$ python3 -q
>>> import numpy as np
>>> np.set_printoptions(suppress=True, linewidth=120)
>>> W0 = np.loadtxt("layer3.csv", delimiter=",")
>>> W0
array([[-6.6, -1.7,  1.6,  0.2,  0.1,  1.5, -0.4,  1.5,  0.4],
       [-3. ,  1.2, -0.1,  0.5, -0.3,  1.5, -0.8, -0.2,  0.6],
       [-3.6, -0.6, -0.8,  0.7, -1.8, -0.6,  1. , -0.9,  1.3],
       [ 1.2,  0.9,  0.2, -0.7,  1. , -0.7,  0.6, -0.1,  0.6],
       [-1.2,  0.3,  0.3, -1.2, -0.2, -1.6, -0.4, -1.8,  0.2]])
>>> x0 = np.array([3, 3, -1, 2, 1, 0, 1, -1, 3])
>>> a = np.maximum(W0 @ x0, 0)
>>> a
array([0. , 0. , 0. , 8.2, 0. ])
>>> np.round(np.tanh(W0 @ x0), 2)
array([-1., -1., -1.,  1., -1.])
>>> np.round(np.maximum(W0 @ (3 * x0), 0), 2)
array([ 0. ,  0. ,  0. , 24.6,  0. ])
>>> w1 = np.array([[2, 0],
...     [1, 0],
...     [2, 2],
...     [1, 0],
...     [0, 1],
...     [1, 0],
...     [0, 0],
...     [0, 0],
...     [2, 2]])
>>> coef = np.array([-2, -1])
>>> H = np.maximum(W0 @ w1 + coef, 0)
>>> np.linalg.matrix_rank(H)
np.int64(2)
>>> C = np.array([[5, 2], [-2, -2]])
>>> np.round(H @ C, 2)
array([[-6.2, -6.2],
       [ 0. ,  0. ],
       [ 0. ,  0. ],
       [ 4.3, -0.2],
       [ 0. ,  0. ]])
>>> left, s, Vt = np.linalg.svd(W0, full_matrices=False)
>>> np.round(left.T @ W0 @ Vt.T, 2) + 0
array([[8.71, 0.  , 0.  , 0.  , 0.  ],
       [0.  , 3.75, 0.  , 0.  , 0.  ],
       [0.  , 0.  , 2.51, 0.  , 0.  ],
       [0.  , 0.  , 0.  , 2.32, 0.  ],
       [0.  , 0.  , 0.  , 0.  , 1.46]])
>>> round(float(np.sqrt((s ** 2).sum())), 2), round(float(np.linalg.norm(W0)), 2)
(10.18, 10.18)
>>> np.round(Vt @ Vt.T, 2) + 0
array([[1., 0., 0., 0., 0.],
       [0., 1., 0., 0., 0.],
       [0., 0., 1., 0., 0.],
       [0., 0., 0., 1., 0.],
       [0., 0., 0., 0., 1.]])
>>> np.abs(left[:, 0]).round(6).argmax()
np.int64(0)
>>> left.shape, s.shape, Vt.shape
((5, 5), (5,), (5, 9))
>>> np.round(np.cumsum(s ** 2) / np.sum(s ** 2), 2)
array([0.73, 0.87, 0.93, 0.98, 1.  ])
>>> np.round(s / s[0], 2)
array([1.  , 0.43, 0.29, 0.27, 0.17])
>>> (s > 1e-8).sum()
np.int64(5)
>>> def softmax(z):
...     e = np.exp(z - z.max(axis=-1, keepdims=True))
...     return e / e.sum(axis=-1, keepdims=True)
... 
>>> np.round(softmax(W0[0] + 3), 2) + 0
array([0.  , 0.01, 0.27, 0.07, 0.06, 0.24, 0.04, 0.24, 0.08])
>>> np.round(softmax(W0).sum(axis=1), 2)
array([1., 1., 1., 1., 1.])
>>> np.round(softmax(10 * W0[0]), 2) + 0
array([0.  , 0.  , 0.58, 0.  , 0.  , 0.21, 0.  , 0.21, 0.  ])
>>> scores = W0 @ W0.T / np.sqrt(9)
>>> np.round(softmax(scores + np.triu(np.full(scores.shape, -np.inf), 1)), 2)
array([[1.  , 0.  , 0.  , 0.  , 0.  ],
       [0.88, 0.12, 0.  , 0.  , 0.  ],
       [0.48, 0.01, 0.51, 0.  , 0.  ],
       [0.01, 0.04, 0.03, 0.92, 0.  ],
       [0.08, 0.05, 0.21, 0.04, 0.62]])
>>> softmax(scores).round(6).argmax(axis=1)
array([0, 0, 2, 3, 4])
>>> np.round(softmax(scores)[0] @ W0, 2)
array([-6.6, -1.7,  1.6,  0.2,  0.1,  1.5, -0.4,  1.5,  0.4])
>>> G = W0.T @ W0
>>> np.allclose(G, G.T)
True
>>> np.linalg.matrix_rank(G)
np.int64(5)
>>> np.round(np.linalg.svd(W0, compute_uv=False) ** 2, 2)
array([75.79, 14.03,  6.3 ,  5.36,  2.13])
>>> np.round(np.diag(G), 2)
array([68.4 ,  5.59,  3.34,  2.71,  4.38,  7.91,  2.32,  6.35,  2.61])
>>> np.trace(G), (W0 ** 2).sum()
(np.float64(103.61), np.float64(103.61))
>>> mat = np.load("out2.npy")
>>> mat
array([[  80.2 ,   -1.35,  139.64, -179.91,  181.31,  160.74,  -19.83,  -99.81],
       [  78.43,    0.58,  140.46, -179.91,  179.11,  159.36,  -20.29,  -99.46],
       [  78.28,   -0.87,  140.92, -179.7 ,  178.83,  159.23,  -20.13, -100.21],
       [  79.68,    1.01,  138.86, -179.97,  178.74,  162.39,  -19.29, -101.18],
       [  78.56,   -2.68,  139.67, -179.68,  180.45,  157.52,  -18.03, -101.95],
       [  78.76,   -3.1 ,  139.72, -180.18,  181.6 ,  157.23,  -19.56,  -98.4 ],
       [  80.26,   -0.07,  141.06, -178.88,  179.74,  160.06,  -18.87,  -99.16],
       [  82.16,   -1.67,  141.55, -179.71,  179.58,  159.24,  -20.54, -100.91],
       [  80.15,   -1.  ,  139.55, -179.09,  179.5 ,  160.03,  -20.37,  -98.41],
       [  80.55,    0.64,  140.11, -181.5 ,  179.59,  159.3 ,  -20.71,  -99.53],
       [  81.28,    0.45,  140.32, -180.33,  178.22,  159.49,  -19.99, -100.14],
       [  78.97,   -0.16,  139.28, -178.71,  179.35,  159.54,  -19.94,  -98.06],
       [  80.1 ,   -2.08,  140.43, -179.63,  179.23,  160.52,  -21.02,  -98.75],
       [  80.37,   -1.43,  140.02, -182.77,  180.02,  160.07,  -20.32,  -98.96],
       [  79.33,   -0.53,  139.04, -179.92,  181.47,  159.58,  -20.51, -100.73],
       [  80.26,   -1.83,  139.46, -180.2 ,  180.42,  160.32,  -21.18,  -99.12],
       [  79.38,   -2.32,  139.97, -178.98,  179.87,  158.61,  -19.24, -100.25],
       [  79.17,    1.09,  141.25, -180.64,  179.45,  159.08,  -20.5 , -101.3 ],
       [  80.  ,    1.71,  142.63, -178.86,  180.22,  160.69,  -21.06,  -99.47],
       [  80.31,    1.43,  140.72, -179.01,  180.25,  161.33,  -20.03, -101.28],
       [  79.97,    0.  ,  140.82, -179.6 ,  181.34,  158.76,  -21.83,  -99.4 ],
       [  81.18,   -0.49,  139.25, -180.25,  178.97,  158.64,  -20.68, -100.79],
       [  80.08,    0.85,  138.26, -180.18,  179.89,  159.77,  -18.64,  -99.13],
       [  80.12,    0.62,  140.21, -181.05,  180.5 ,  160.47,  -18.98,  -98.28],
       [  80.51,    0.09,  141.36, -179.75,  177.77,  159.28,  -19.65, -100.95],
       [  80.27,    0.04,  139.61, -178.54,  179.3 ,  160.85,  -19.86, -100.34],
       [  79.69,   -0.6 ,  141.19, -181.04,  181.55,  160.08,  -20.77,  -98.21],
       [  79.89,   -0.56,  139.77, -179.19,  179.55,  157.87,  -19.01,  -99.78],
       [  80.4 ,   -1.4 ,  140.58, -180.9 ,  180.49,  159.81,  -20.82, -102.18],
       [  80.12,   -1.82,  139.79, -178.9 ,  178.92,  157.21,  -20.66,  -97.01],
       [  79.58,    0.01,  139.93, -180.63,  180.17,  161.5 ,  -20.82, -100.54],
       [  80.97,    0.41,  140.43, -179.7 ,  180.17,  158.23,  -19.56,  -99.83],
       [  79.71,    1.37,  141.1 , -179.86,  180.25,  160.58,  -19.96, -100.12]])
>>> lab = mat[:, 1] > np.median(mat[:, 1])
>>> r0 = mat[lab].mean(axis=0) - mat[~lab].mean(axis=0)
>>> ((mat - mat.mean(axis=0)) @ r0 > 0).astype(int)
array([0, 1, 0, 1, 0, 0, 1, 0, 0, 1, 1, 0, 0, 0, 0, 0, 0, 1, 1, 1, 0, 0, 1, 1, 1, 1, 0, 0, 0, 0, 1, 1, 1])
>>> round(float((((mat - mat.mean(axis=0)) @ r0 > 0) == lab).mean()), 2)
0.97
